$ ipython --no-banner

In [1]: import numpy as np

In [2]: import numpy.linalg as la

In [3]: np.set_printoptions(precision=2, suppress=True, linewidth=140, floatmode="fixed")

In [4]: s = 3 * 0.7 ** np.arange(3)

In [5]: Q, _ = la.qr(np.array([[0.7, -0.8, 0.3], [0.2, 0.5, -0.1], [-0.5, 0.4, -0.3]]))

In [6]: rng = np.random.default_rng(80)

In [7]: K = rng.normal(size=(25, 3)) * s @ Q

In [8]: K
Out[8]: 
array([[-2.58,  1.65,  0.67],
       [ 5.54,  1.42,  0.69],
       [ 0.35, -0.06,  1.31],
       [-1.07,  2.07, -1.11],
       [ 0.08,  1.77,  1.53],
       [ 1.44,  1.37, -1.50],
       [ 0.25, -0.73, -3.86],
       [ 0.23, -3.16, -0.79],
       [-5.42, -2.61,  3.01],
       [-2.02,  1.72,  1.10],
       [ 2.55, -1.45, -0.18],
       [-2.27, -0.10,  0.12],
       [ 0.63, -0.80,  0.05],
       [ 2.81, -2.20,  0.66],
       [-0.34, -2.01,  0.53],
       [ 4.12, -0.53, -0.23],
       [-0.10,  0.33, -1.39],
       [ 1.60, -6.82,  0.87],
       [-1.30, -3.00, -0.08],
       [-0.70, -1.07, -1.60],
       [-4.41, -1.60,  4.19],
       [-1.04, -1.73, -1.47],
       [ 3.04,  0.98, -2.40],
       [-0.57,  0.90,  1.19],
       [-0.84,  1.83, -1.13]])

In [9]: cen = K - K.mean(axis=0)

In [10]: V = la.svd(cen)[2][:2]

In [11]: A2 = cen - cen @ V.T @ V

In [12]: la.norm(A2, axis=1).round(6).argmax()
Out[12]: np.int64(6)

In [13]: (cen @ V.T).std(axis=0)
Out[13]: array([2.57, 2.06])

In [14]: round(la.norm(A2) / la.norm(cen), 2)
Out[14]: np.float64(0.39)

In [15]: np.round(np.cov(cen @ V.T, rowvar=False), 2) + 0
Out[15]: 
array([[6.87, 0.00],
       [0.00, 4.44]])

In [16]: C = K[[7, 6]].astype(float)

In [17]: for _ in range(7):
    ...:     lab = la.norm(K[:, None] - C, axis=-1).argmin(axis=1)
    ...:     C = np.array([K[lab == j].mean(axis=0) for j in range(2)])
    ...: 

In [18]: lab
Out[18]: array([0, 1, 0, 1, 1, 1, 1, 0, 0, 0, 1, 0, 1, 1, 0, 1, 1, 0, 0, 0, 0, 0, 1, 0, 1])

In [19]: np.bincount(lab)
Out[19]: array([13, 12])

In [20]: C
Out[20]: 
array([[-1.42, -1.38,  0.70],
       [ 1.54,  0.34, -0.74]])

In [21]: C[1] - C[0]
Out[21]: array([ 2.96,  1.71, -1.44])

In [22]: d = la.norm(K[:, None] - K[None], axis=-1)

In [23]: la.matrix_rank(d ** 2)
Out[23]: np.int64(5)

In [24]: d.mean(axis=1).argmax()
Out[24]: np.int64(17)

In [25]: (d + 1e9 * np.eye(25)).round(6).argmin(axis=1)
Out[25]: array([ 9, 15, 23, 24, 23, 16, 19, 18, 20,  0, 13,  0,  2, 10, 18, 10, 19,  7, 14, 21,  8, 19,  5,  4,  3])

In [26]: np.flatnonzero(d[12] < d.mean() / 2)
Out[26]: array([ 2, 10, 12, 14, 16, 19])

In [27]: np.unravel_index(d.round(6).argmax(), d.shape)
Out[27]: (np.int64(1), np.int64(8))

In [28]: d.shape
Out[28]: (25, 25)
